In [1]: import numpy as np

In [2]: import numpy.linalg as la

In [3]: np.set_printoptions(precision=2, suppress=True, linewidth=200)

In [4]: data = np.loadtxt("w.csv", delimiter=",")

In [5]: print(data)
[[ 4. 13.  0.]
 [-4.  5. -8.]
 [-5.  4. -9.]
 [ 3. 12. -1.]]

In [6]: # null space of dimension 1

In [7]: Uu, sig, Vh = la.svd(data)

In [8]: print(np.argmax(sig[:-1] / (sig[1:] + 1e-6)) + 1)
2

In [9]: print(sig.round(2) + 0)
[19.69 13.36  0.  ]

In [10]: M2 = Uu[:, :2] @ np.diag(sig[:2]) @ Vh[:2]

In [11]: print(round(float(la.norm(data - M2, 2)), 2), round(float(sig[2]), 2))
0.0 0.0

In [12]: print(np.round(la.norm(data - M2) / la.norm(data), 2))
0.0

In [13]: print(la.matrix_rank(data, rtol=0.05))
2

In [14]: print(M2.round(2) + 0)
[[ 4. 13.  0.]
 [-4.  5. -8.]
 [-5.  4. -9.]
 [ 3. 12. -1.]]

In [15]: print(round(float(np.abs(data - M2).max()), 2))
0.0

In [16]: rk = la.matrix_rank(data)

In [17]: print(rk)
2

In [18]: null = la.svd(data)[2][rk:].T

In [19]: print(null @ null.T)
[[ 0.64 -0.2  -0.44]
 [-0.2   0.06  0.14]
 [-0.44  0.14  0.3 ]]

In [20]: print([int(la.matrix_rank(data[:, :j + 1])) for j in range(3)])
[1, 2, 2]

In [21]: print(np.round(data @ null, 2) + 0)
[[0.]
 [0.]
 [0.]
 [0.]]

In [22]: print(np.allclose(data @ null, 0))
True

In [23]: print(null[:, 0] / null[np.abs(null[:, 0]).round(6).argmax(), 0])
[ 1.   -0.31 -0.69]

In [24]: print([int(la.matrix_rank(data[:i])) for i in range(1, len(data) + 1)])
[1, 2, 2, 2]

In [25]: print([int(la.matrix_rank(np.delete(data, i, axis=0))) for i in range(4)])
[2, 2, 2, 2]

In [26]: print(np.argsort(-la.norm(data, axis=0).round(6), kind="stable")[:3])
[1 2 0]

In [27]: print(round(float(la.norm(data, 2) / la.norm(data)), 2))
0.83

In [28]: x = np.array([0, 0, 2])

In [29]: print(data @ np.ones(3))
[ 17.  -7. -10.  14.]

In [30]: print(data @ x)
[  0. -16. -18.  -2.]

In [31]: print(data @ (2 * x))
[  0. -32. -36.  -4.]

In [32]: print((data @ x).argmax())
0

In [33]: print(la.norm(data @ x) <= la.norm(data, 2) * la.norm(x) + 1e-9)
True

In [34]: A = np.load("a.npy")

In [35]: print(A)
[[-6.02  1.98 -5.97 -2.03]
 [-8.99  3.   -8.98 -2.98]
 [ 6.   -2.03  6.04  2.  ]]

In [36]: print([round(float(x), 2) for x in la.svd(A, compute_uv=False)[:3]])
[18.44, 0.06, 0.02]

In [37]: print(la.cond(A) > 100)
True

In [38]: print(np.argsort(-la.norm(A, axis=0).round(6), kind="stable")[:3])
[0 2 1]

In [39]: print(np.round(la.norm(A, 2) / la.norm(A), 2))
1.0

In [40]: M2 = A / la.norm(A, axis=1, keepdims=True)

In [41]: C2 = M2 @ M2.T

In [42]: print(round(np.degrees(np.arccos(np.clip(C2[2, 0], -1, 1))), 2))
179.46

In [43]: Uu, sig, Vh = la.svd(A)

In [44]: print(np.argmax(sig[:-1] / (sig[1:] + 1e-6)) + 1)
1

In [45]: M2 = Uu[:, :1] @ np.diag(sig[:1]) @ Vh[:1]

In [46]: print(la.matrix_rank(A, rtol=0.05))
1

In [47]: print(M2)
[[-6.    2.   -5.99 -2.  ]
 [-8.99  3.   -8.98 -3.  ]
 [ 6.02 -2.01  6.02  2.01]]

In [48]: print(round(float(la.norm(A - M2) / la.norm(A)), 2))
0.0

In [49]: C2 = A.T @ A

In [50]: print(round(float(np.trace(C2)), 2), round(float((A ** 2).sum()), 2))
339.87 339.87

In [51]: print(C2)
[[153.06 -51.07 152.91  51.01]
 [-51.07  17.04 -51.02 -17.02]
 [152.91 -51.02 152.76  50.96]
 [ 51.01 -17.02  50.96  17.  ]]

In [52]: print(np.round(la.eigvalsh(C2)[::-1], 2) + 0)
[339.86   0.     0.     0.  ]

In [53]: print(np.allclose(C2, C2.T))
True

In [54]: print((A @ A.T).shape)
(3, 3)

In [55]: print(np.round(la.svd(A, compute_uv=False) ** 2, 2) + 0)
[339.86   0.     0.  ]

In [56]: X = np.minimum.outer(np.arange(1, 4), np.arange(1, 4)) * -1

In [57]: print(X)
[[-1 -1 -1]
 [-1 -2 -2]
 [-1 -2 -3]]

In [58]: # equal to its transpose

In [59]: M2 = data[0, 0] * data[1:] - np.outer(data[1:, 0], data[0])

In [60]: print(M2)
[[  0.  72. -32.]
 [  0.  81. -36.]
 [  0.   9.  -4.]]

In [61]: print(data[:, 0] / data[0, 0])
[ 1.   -1.   -1.25  0.75]

In [62]: print(np.flatnonzero(~M2.round(6).any(axis=1)))
[]

In [63]: print(la.matrix_rank(M2), la.matrix_rank(data))
1 2
